$ ipython --no-banner

In [1]: import numpy as np

In [2]: from numpy import linalg as LA

In [3]: np.set_printoptions(precision=2, suppress=True, linewidth=100, floatmode="fixed")

In [4]: def rnd(a):
   ...:     return np.round(a, 2) + 0
   ...: 

In [5]: X = np.loadtxt("m.csv", delimiter=",")

In [6]: rnd(X)
Out[6]: 
array([[-1.66, -1.93, -0.17, -1.57],
       [ 1.66, -1.12, -2.23, -0.14],
       [-0.83,  2.00, -1.54, -1.40],
       [-1.66, -0.19, -1.28,  2.13]])

In [7]: np.allclose(X @ X.T, X.T @ X)
Out[7]: True

In [8]: rnd((X - X.T) / 2)
Out[8]: 
array([[ 0.00, -1.80,  0.33,  0.05],
       [ 1.80,  0.00, -2.11,  0.02],
       [-0.33,  2.11,  0.00, -0.06],
       [-0.05, -0.02,  0.06,  0.00]])

In [9]: u = np.array([5, 4, 0, 1])

In [10]: M2 = X + np.outer(u, np.eye(4)[2])

In [11]: LA.matrix_rank(M2 - X)
Out[11]: np.int64(1)

In [12]: LA.matrix_rank(LA.inv(M2) - LA.inv(X), tol=1e-8)
Out[12]: np.int64(1)

In [13]: M2 = np.array([[-2, 0], [1, 2], [-2, 0]])

In [14]: mat = np.kron(np.eye(3, dtype=int), M2)

In [15]: mat
Out[15]: 
array([[-2,  0,  0,  0,  0,  0],
       [ 1,  2,  0,  0,  0,  0],
       [-2,  0,  0,  0,  0,  0],
       [ 0,  0, -2,  0,  0,  0],
       [ 0,  0,  1,  2,  0,  0],
       [ 0,  0, -2,  0,  0,  0],
       [ 0,  0,  0,  0, -2,  0],
       [ 0,  0,  0,  0,  1,  2],
       [ 0,  0,  0,  0, -2,  0]])

In [16]: # rows 0 and 2 are equal

In [17]: Q, vecs = LA.qr(mat[:, :1])[0], LA.qr(mat[:, 1:])[0]

In [18]: sig = LA.svd(Q.T @ vecs, compute_uv=False)

In [19]: rnd(np.degrees(np.arccos(sig.clip(0, 1))))
Out[19]: array([70.53])

In [20]: rnd(LA.norm(Q @ Q.T - vecs @ vecs.T, 2))
Out[20]: np.float64(1.0)

In [21]: rnd(sig)
Out[21]: array([0.33])

In [22]: M2 = np.c_[mat[:, :2] @ np.array([[-4, 0], [0, 3]]), np.array([0, 0, -4, 4, 1, 3, -5, 3, 3])]

In [23]: M2
Out[23]: 
array([[ 8,  0,  0],
       [-4,  6,  0],
       [ 8,  0, -4],
       [ 0,  0,  4],
       [ 0,  0,  1],
       [ 0,  0,  3],
       [ 0,  0, -5],
       [ 0,  0,  3],
       [ 0,  0,  3]])

In [24]: LA.matrix_rank(M2)
Out[24]: np.int64(3)

In [25]: C2 = mat.T @ mat

In [26]: np.allclose(C2, C2.T)
Out[26]: True

In [27]: C2
Out[27]: 
array([[9, 2, 0, 0, 0, 0],
       [2, 4, 0, 0, 0, 0],
       [0, 0, 9, 2, 0, 0],
       [0, 0, 2, 4, 0, 0],
       [0, 0, 0, 0, 9, 2],
       [0, 0, 0, 0, 2, 4]])

In [28]: feats = np.load("case2.npy")

In [29]: feats
Out[29]: 
array([[4.00, 1.00, 0.00, 0.00, 0.00],
       [0.00, 4.00, 1.00, 0.00, 0.00],
       [0.00, 0.00, 4.00, 1.00, 0.00],
       [0.00, 0.00, 0.00, 4.00, 1.00],
       [0.00, 0.00, 0.00, 0.00, 4.00]])

In [30]: M2 = LA.inv(feats)

In [31]: rnd(LA.slogdet(feats)[0])
Out[31]: np.float64(1.0)

In [32]: Q, vecs = LA.qr(feats[:, :1])[0], LA.qr(feats[:, 1:])[0]

In [33]: sig = LA.svd(Q.T @ vecs, compute_uv=False)

In [34]: rnd(np.degrees(np.arccos(sig.clip(0, 1))))
Out[34]: array([75.52])

In [35]: rnd(LA.norm(Q @ Q.T - vecs @ vecs.T, 2))
Out[35]: np.float64(1.0)

In [36]: (sig > 0.9).sum()
Out[36]: np.int64(0)

In [37]: rnd(np.abs(LA.eigvals(feats)).max())
Out[37]: np.float64(4.0)

In [38]: (feats + feats.T) / 2
Out[38]: 
array([[4.00, 0.50, 0.00, 0.00, 0.00],
       [0.50, 4.00, 0.50, 0.00, 0.00],
       [0.00, 0.50, 4.00, 0.50, 0.00],
       [0.00, 0.00, 0.50, 4.00, 0.50],
       [0.00, 0.00, 0.00, 0.50, 4.00]])

In [39]: assert feats == feats.T
ValueError: The truth value of an array with more than one element is ambiguous. Use a.any() or a.all()


In [40]: LA.determinant(feats)
AttributeError: module 'numpy.linalg' has no attribute 'determinant'


In [41]: feats @ feats
Out[41]: 
array([[16.00,  8.00,  1.00,  0.00,  0.00],
       [ 0.00, 16.00,  8.00,  1.00,  0.00],
       [ 0.00,  0.00, 16.00,  8.00,  1.00],
       [ 0.00,  0.00,  0.00, 16.00,  8.00],
       [ 0.00,  0.00,  0.00,  0.00, 16.00]])

In [42]: rnd(LA.det(feats))
Out[42]: np.float64(1024.0)
